% ipython --no-banner

In [1]: import numpy as np

In [2]: from numpy import linalg as LA

In [3]: np.set_printoptions(suppress=True, linewidth=200)

In [4]: W0 = np.array([[-2.1, -0.5, -2.8, -0.9],
   ...:     [-0.5, -6.9, 0.9, -0.2],
   ...:     [-2.8, 0.9, -0.3, -1.8],
   ...:     [-0.9, -0.2, -1.8, -5.7]])

In [5]: np.round(LA.eigvals(W0), 1)
Out[5]: array([ 2. , -3. , -6.9, -7. ])

In [6]: round(LA.det(2 * W0), 1), round(LA.det(W0), 1)
Out[6]: (np.float64(-4676.5), np.float64(-292.3))

In [7]: np.round(LA.det(W0.T), 1)
Out[7]: np.float64(-292.3)

In [8]: np.kron(np.eye(2, dtype=int), W0)
Out[8]: 
array([[-2.1, -0.5, -2.8, -0.9, -0. , -0. , -0. , -0. ],
       [-0.5, -6.9,  0.9, -0.2, -0. , -0. ,  0. , -0. ],
       [-2.8,  0.9, -0.3, -1.8, -0. ,  0. , -0. , -0. ],
       [-0.9, -0.2, -1.8, -5.7, -0. , -0. , -0. , -0. ],
       [-0. , -0. , -0. , -0. , -2.1, -0.5, -2.8, -0.9],
       [-0. , -0. ,  0. , -0. , -0.5, -6.9,  0.9, -0.2],
       [-0. ,  0. , -0. , -0. , -2.8,  0.9, -0.3, -1.8],
       [-0. , -0. , -0. , -0. , -0.9, -0.2, -1.8, -5.7]])

In [9]: np.einsum("ii->", W0)
Out[9]: np.float64(-15.0)

In [10]: round(np.einsum("ij,ji->", W0, W0), 1)
Out[10]: np.float64(110.6)

In [11]: round(LA.det(W0[::-1]), 1)
Out[11]: np.float64(-292.3)

In [12]: arr = np.load("layer9.npy")

In [13]: arr
Out[13]: 
array([[ 3. ,  0.7,  0.7],
       [ 4. ,  0.1,  0.3],
       [-4. ,  0.9,  0.4]])

In [14]: np.kron(np.eye(2, dtype=int), arr)
Out[14]: 
array([[ 3. ,  0.7,  0.7,  0. ,  0. ,  0. ],
       [ 4. ,  0.1,  0.3,  0. ,  0. ,  0. ],
       [-4. ,  0.9,  0.4, -0. ,  0. ,  0. ],
       [ 0. ,  0. ,  0. ,  3. ,  0.7,  0.7],
       [ 0. ,  0. ,  0. ,  4. ,  0.1,  0.3],
       [-0. ,  0. ,  0. , -4. ,  0.9,  0.4]])

In [15]: np.round(LA.eigvals(arr), 1)
Out[15]: array([3.1+0.j , 0.2+0.1j, 0.2-0.1j])

In [16]: round(LA.det(2 * arr), 1), round(LA.det(arr), 1)
Out[16]: (np.float64(1.2), np.float64(0.2))

In [17]: round(float(LA.eigvals(arr).sum().real), 1)
Out[17]: 3.5

In [18]: X = np.array([[-2.1, -3.2, -3.9], [-3.2, -7.3, 0.0], [-3.9, 0.0, 6.4]])

In [19]: def softmax(z):
    ...:     e = np.exp(z - z.max(axis=-1, keepdims=True))
    ...:     return e / e.sum(axis=-1, keepdims=True)
    ...: 

In [20]: np.round(softmax(X[0] + 3), 1)
Out[20]: array([0.7, 0.2, 0.1])

In [21]: S = X @ X.T / np.sqrt(3)

In [22]: softmax(S).round(6).argmax(axis=1)
Out[22]: array([1, 1, 2])

In [23]: rng = np.random.default_rng(203)

In [24]: z = rng.permutation(3)

In [25]: z
Out[25]: array([0, 2, 1])

In [26]: M2 = X[z][:, z]

In [27]: np.round(np.trace(M2), 1)
Out[27]: np.float64(-3.0)

In [28]: M2
Out[28]: 
array([[-2.1, -3.9, -3.2],
       [-3.9,  6.4,  0. ],
       [-3.2,  0. , -7.3]])

In [29]: np.diag(M2)
Out[29]: array([-2.1,  6.4, -7.3])

In [30]: evals, V = LA.eigh(M2)

In [31]: np.round(V.T @ V, 1) + 0
Out[31]: 
array([[1., 0., 0.],
       [0., 1., 0.],
       [0., 0., 1.]])

In [32]: np.round(V @ np.diag(evals) @ V.T, 1) + 0
Out[32]: 
array([[-2.1, -3.9, -3.2],
       [-3.9,  6.4,  0. ],
       [-3.2,  0. , -7.3]])

In [33]: np.round(LA.svd(M2, compute_uv=False), 1)
Out[33]: array([9., 8., 2.])

In [34]: np.round(np.abs(V[:, -1]), 1)
Out[34]: array([0.4, 0.9, 0.1])

In [35]: np.round(LA.eigvalsh(M2 @ M2), 1)
Out[35]: array([ 3.9, 64.2, 81.4])

In [36]: (evals > 1e-8).sum(), (evals < -1e-8).sum()
Out[36]: (np.int64(1), np.int64(2))

In [37]: z = rng.permutation(3)

In [38]: M2 = X[:, z] * rng.choice([-1, 1], 3)

In [39]: M2
Out[39]: 
array([[ 3.2,  2.1,  3.9],
       [ 7.3,  3.2, -0. ],
       [-0. ,  3.9, -6.4]])

In [40]: left, _, Vt = LA.svd(X.T @ M2)

In [41]: np.round(left @ Vt, 1) + 0
Out[41]: 
array([[ 0., -1.,  0.],
       [-1.,  0.,  0.],
       [ 0.,  0., -1.]])

In [42]: z
Out[42]: array([1, 0, 2])

In [43]: evals, V = LA.eigh(X)

In [44]: vec = np.array([4, 1, -3])

In [45]: np.round(vec @ X @ vec / (vec @ vec), 1), np.round(evals[0], 1), np.round(evals[-1], 1)
Out[45]: (np.float64(3.3), np.float64(-9.0), np.float64(8.0))

In [46]: round(vec @ X @ vec, 1)
Out[46]: np.float64(84.7)

In [47]: np.round(V * np.maximum(evals, 0) @ V.T, 1)
Out[47]: 
array([[ 1.2, -0.2, -2.8],
       [-0.2,  0.1,  0.6],
       [-2.8,  0.6,  6.8]])

In [48]: data = np.load("arr.npy")

In [49]: data
Out[49]: 
array([[ -8.1,   0.3, -10.6],
       [ -8.8,   0.7, -10.2],
       [  9.9,  -5.4,   3.5],
       [ 10.9,  -7.1,   4. ],
       [ -7.8,   0.5,  -9.9],
       [ -7.2,   1.1,  -9.9],
       [ 11.9,  -4.5,   1.6],
       [ -6.2,   1.7,  -9.9],
       [ 11.2,  -6.4,   0.6],
       [ -6.3,   1.5, -10.7],
       [ -9.5,  -0.3, -10.7],
       [ -7.8,   1.2, -10.5],
       [ 12.3,  -5.4,   3.5],
       [ -7.7,  -0.4,  -9. ],
       [  9.7,  -6.2,   2. ],
       [ -8.5,  -0.6, -10.1],
       [ -8.3,   0.2,  -9.5],
       [ -7.5,   1.5, -11.5],
       [ 11.2,  -5.2,   1.7],
       [ -7.5,  -0.2,  -9.8],
       [ -6.8,  -1.6,  -9.2],
       [ -6.6,  -0.3, -10.4],
       [ 10.6,  -5.8,   2.2],
       [ 10.6,  -5.9,   4.1],
       [ -7.3,   0.3, -12.1],
       [ 10. ,  -5. ,   2.8]])

In [50]: z = data[:, 0] > np.median(data[:, 0])

In [51]: r0 = data[z].mean(axis=0) - data[~z].mean(axis=0)

In [52]: ((data - data.mean(axis=0)) @ r0 > 0).astype(int)
Out[52]: array([0, 0, 1, 1, 0, 0, 1, 0, 1, 0, 0, 0, 1, 0, 1, 0, 0, 0, 1, 0, 0, 0, 1, 1, 0, 1])

In [53]: np.argsort(-np.abs(r0).round(6), kind="stable")
Out[53]: array([0, 2, 1])

In [54]: M2 = W0 / LA.norm(W0, axis=1, keepdims=True)

In [55]: gram = M2 @ M2.T

In [56]: gram[3].round(1) + 0
Out[56]: array([0.6, 0. , 0.6, 1. ])

In [57]: gram.round(1) + 0
Out[57]: 
array([[ 1. ,  0.1,  0.6,  0.6],
       [ 0.1,  1. , -0.2,  0. ],
       [ 0.6, -0.2,  1. ,  0.6],
       [ 0.6,  0. ,  0.6,  1. ]])

In [58]: (gram - 2 * np.eye(4)).round(6).argmax(axis=1)
Out[58]: array([2, 0, 3, 2])

In [59]: (np.abs(gram) > 0.9).astype(int)
Out[59]: 
array([[1, 0, 0, 0],
       [0, 1, 0, 0],
       [0, 0, 1, 0],
       [0, 0, 0, 1]])

In [60]: np.round(LA.norm(M2, axis=1), 1)
Out[60]: array([1., 1., 1., 1.])

In [61]: E = np.load("out5.npy")

In [62]: E
Out[62]: 
array([[-3, -2, -1,  3],
       [-4, -3, -2,  2],
       [-3, -2, -1,  3]])

In [63]: # rows 0 and 2 are equal

In [64]: np.round(LA.norm(E, 2) / LA.norm(E), 1)
Out[64]: np.float64(1.0)

In [65]: LA.cond(E) > 100
Out[65]: np.True_

In [66]: M2 = np.array([[-2, 0], [0, 0], [3, -3], [0, 2]])

In [67]: np.einsum("ij->j", E)
Out[67]: array([-10,  -7,  -4,   8])

In [68]: E @ M2
Out[68]: 
array([[ 3,  9],
       [ 2, 10],
       [ 3,  9]])

In [69]: M2.T @ E.T
Out[69]: 
array([[ 3,  2,  3],
       [ 9, 10,  9]])

In [70]: left, sig, Vt = LA.svd(E)

In [71]: np.argmax(sig[:-1] / (sig[1:] + 1e-6)) + 1
Out[71]: np.int64(2)

In [72]: sig.round(1) + 0
Out[72]: array([8.8, 1.5, 0. ])

In [73]: M2 = left[:, :2] @ np.diag(sig[:2]) @ Vt[:2]

In [74]: LA.matrix_rank(E, rtol=0.05)
Out[74]: np.int64(2)

In [75]: round(float(LA.norm(E - M2, 2)), 1), np.round(sig[2], 1)
Out[75]: (0.0, np.float64(0.0))

In [76]: m1 = np.loadtxt("x.csv", delimiter=",")

In [77]: m1
Out[77]: 
array([[3., 3., 3., 3.],
       [0., 3., 0., 3.],
       [3., 3., 3., 3.],
       [0., 3., 0., 3.]])

In [78]: # rows and columns are dependent

In [79]: LA.matrix_rank(m1, rtol=0.1)
Out[79]: np.int64(2)

In [80]: [round(float(x), 1) for x in LA.svd(m1, compute_uv=False)[:3]]
Out[80]: [9.7, 3.7, 0.0]

In [81]: mat = np.loadtxt("block6.csv", delimiter=",")

In [82]: mat
Out[82]: 
array([[ 1.,  0., -1.],
       [ 0.,  4., -6.],
       [-1., -6., 10.]])

In [83]: M2 = mat / np.sqrt((mat ** 2).mean(axis=1, keepdims=True))

In [84]: LA.matrix_rank(mat - mat.mean(axis=1, keepdims=True))
Out[84]: np.int64(2)

In [85]: evals, V = LA.eigh(mat)

In [86]: vec = np.array([3, -5, -5])

In [87]: vec @ mat @ vec
Out[87]: np.float64(89.0)

In [88]: np.round(V * np.maximum(evals, 0) @ V.T, 1) + 0
Out[88]: 
array([[ 1.,  0., -1.],
       [ 0.,  4., -6.],
       [-1., -6., 10.]])

In [89]: np.abs(mat).sum(axis=1).max(), round(np.abs(evals).max(), 1)
Out[89]: (np.float64(17.0), np.float64(13.8))

In [90]: round(vec @ mat @ vec / (vec @ vec), 1), np.round(evals[0], 1), np.round(evals[-1], 1)
Out[90]: (np.float64(1.5), np.float64(0.0), np.float64(13.8))

In [91]: [round(float(x), 1) for x in LA.svd(mat, compute_uv=False)[:3]]
Out[91]: [13.8, 1.2, 0.0]

In [92]: LA.matrix_rank(mat, rtol=0.1)
Out[92]: np.int64(1)

In [93]: np.argsort(-LA.norm(mat, axis=0).round(6), kind="stable")[:3]
Out[93]: array([2, 1, 0])

In [94]: K = np.load("sample17.npy")

In [95]: K
Out[95]: 
array([[ 0,  0,  0],
       [ 0,  0,  0],
       [ 0,  0, -3]])

In [96]: K @ K
Out[96]: 
array([[0, 0, 0],
       [0, 0, 0],
       [0, 0, 9]])
